In [1]: import numpy as np

In [2]: np.set_printoptions(precision=1, suppress=True, linewidth=120)

In [3]: rnd = lambda a: np.round(a, 1) + 0

In [4]: out = np.array([[0, 2, 3, 2, 0],
   ...:     [0, 2, 3, 0, 3],
   ...:     [1, 2, 1, 2, 1],
   ...:     [2, 2, 2, 2, 1],
   ...:     [2, 0, 3, 3, 3]])

In [5]: K = np.tril(out)

In [6]: K
Out[6]: 
array([[0, 0, 0, 0, 0],
       [0, 2, 0, 0, 0],
       [1, 2, 1, 0, 0],
       [2, 2, 2, 2, 0],
       [2, 0, 3, 3, 3]])

In [7]: U, sigma, vt = np.linalg.svd(K)

In [8]: V = vt[:(sigma > 1e-8).sum()]

In [9]: rng = np.random.default_rng(94115)

In [10]: x = K[2] + 2 * K[0] + rng.integers(2) * np.eye(5)[0]

In [11]: x
Out[11]: array([2., 2., 1., 0., 0.])

In [12]: np.allclose(V.T @ V @ x, x)
Out[12]: False

In [13]: rnd(np.diag(V.T @ V))
Out[13]: array([0.5, 1. , 0.5, 1. , 0.9])

In [14]: feats = np.load("dump.npy")

In [15]: feats
Out[15]: 
array([[0, 1, 1],
       [1, 0, 1],
       [1, 1, 0]])

In [16]: P = np.triu(np.array([[2, 0, 1], [1, 3, 0], [1, 1, 2]]), 1) + np.eye(3)

In [17]: out = P @ feats @ np.linalg.inv(P)

In [18]: out
Out[18]: 
array([[ 1.,  2.,  0.],
       [ 1.,  0.,  0.],
       [ 1.,  1., -1.]])

In [19]: rnd(np.linalg.det(out))
Out[19]: np.float64(2.0)

In [20]: np.linalg.matrix_rank(out)
Out[20]: np.int64(3)

In [21]: m1 = np.loadtxt("x.csv", delimiter=",")

In [22]: m1
Out[22]: 
array([[-0.7,  0.8,  0.3],
       [ 0.6, -0.1, -0.1],
       [ 0.7, -0.7, -0.5],
       [ 1.4,  0.1,  1.3],
       [ 0.9,  0.8,  0. ],
       [-0.1,  0.5,  0.1],
       [-1.4,  1.3, -1.4],
       [-1.6,  1.9,  0.2],
       [ 1.1, -0.5,  0.7],
       [-0.3,  0.6,  1.3],
       [ 0. ,  0. , -1.2],
       [-0.3,  0.4, -1.4],
       [-0.4,  0. ,  1.1],
       [-0.1,  0.1,  0.4],
       [ 0.2,  0.7, -0.2],
       [ 0. ,  1.6,  0.3],
       [ 0.4,  0.7, -2.1],
       [-0.4, -0.5, -1. ],
       [ 0.1,  0.1, -1.7],
       [ 0.9, -1.6, -0.1],
       [-0.9, -0.3,  1.9],
       [ 0.6, -0.4, -0.1],
       [-0.5,  0.8,  0.3],
       [ 0.8, -1.6, -0.5],
       [ 1.2, -1.6, -0.3]])

In [23]: np.sort(np.abs(np.fft.fft(feats[0]))), rnd(np.sort(np.linalg.svd(feats, compute_uv=False)))
Out[23]: (array([1., 1., 2.]), array([1., 1., 2.]))
